In [1]: import numpy as np

In [2]: np.set_printoptions(precision=1, suppress=True, linewidth=160, legacy="1.25")

In [3]: tidy = lambda a: np.round(a, 1) + 0

In [4]: arr = np.loadtxt("block1.csv", delimiter=",")

In [5]: arr
Out[5]: 
array([[-2.,  1.,  1.],
       [ 1., -2.,  1.],
       [ 1.,  1., -2.]])

In [6]: [round(float(np.linalg.det(arr[:i, :i])), 2) + 0 for i in range(1, 4)]
Out[6]: [-2.0, 3.0, 0.0]

In [7]: np.linalg.cholesky(arr)
LinAlgError: Matrix is not positive definite


In [8]: rng = np.random.default_rng(42)

In [9]: idx = rng.permutation(3)

In [10]: idx
Out[10]: array([2, 1, 0])

In [11]: out = arr[idx][:, idx]

In [12]: np.diag(out)
Out[12]: array([-2., -2., -2.])

In [13]: out
Out[13]: 
array([[-2.,  1.,  1.],
       [ 1., -2.,  1.],
       [ 1.,  1., -2.]])

In [14]: U, sig, vt = np.linalg.svd(arr)

In [15]: evecs = vt[:(sig > 1e-8).sum()]

In [16]: vec = arr[0] + -2 * arr[1] + rng.integers(2) * np.eye(3)[2]

In [17]: vec
Out[17]: array([-4.,  5.,  0.])

In [18]: np.linalg.matrix_rank(np.vstack([arr, vec]))
Out[18]: 3

In [19]: np.allclose(evecs.T @ evecs @ vec, vec)
Out[19]: False

In [20]: X = np.triu(rng.random((3, 3)) < 0.8, 1).astype(int)

In [21]: X = X + X.T

In [22]: X
Out[22]: 
array([[0, 1, 1],
       [1, 0, 1],
       [1, 1, 0]])

In [23]: # symmetric

In [24]: tidy(X.mean(axis=0))
Out[24]: array([0.7, 0.7, 0.7])

In [25]: X[:, 3]
IndexError: index 3 is out of bounds for axis 1 with size 3


In [26]: np.unravel_index(np.abs(X).argmax(), X.shape)
Out[26]: (0, 1)

In [27]: np.linalg.rank(X)
AttributeError: module 'numpy.linalg' has no attribute 'rank'


In [28]: tidy(np.linalg.eigvalsh(X).min())
Out[28]: -1.0

In [29]: A = np.load("layer5.npy")

In [30]: A
Out[30]: 
array([[ 0, -5,  0],
       [-5,  0,  0],
       [ 0,  0,  1]])

In [31]: # splits into 2 blocks

In [32]: idx = rng.permutation(3)

In [33]: out = A[:, idx] * rng.choice([-1, 1], 3)

In [34]: out
Out[34]: 
array([[ 0,  0, -5],
       [-5,  0,  0],
       [ 0,  1,  0]])

In [35]: U, _, vt = np.linalg.svd(A.T @ out)

In [36]: U @ vt
Out[36]: 
array([[1., 0., 0.],
       [0., 0., 1.],
       [0., 1., 0.]])

In [37]: T = np.stack([A, 3 * A, A[::-1]])

In [38]: np.linalg.matrix_rank(T.reshape(3, -1))
Out[38]: 2

In [39]: (T @ A.T).shape
Out[39]: (3, 3, 3)

In [40]: np.linalg.matrix_rank(T)
Out[40]: array([3, 3, 3])

In [41]: T.sum(axis=0)
Out[41]: 
array([[  0, -20,   1],
       [-25,   0,   0],
       [  0,  -5,   4]])

In [42]: tidy(np.linalg.norm(T, axis=(1, 2)))
Out[42]: array([ 7.1, 21.4,  7.1])

In [43]: np.einsum("bij,cij->bc", T, T)
Out[43]: 
array([[ 51, 153,  25],
       [153, 459,  75],
       [ 25,  75,  51]])
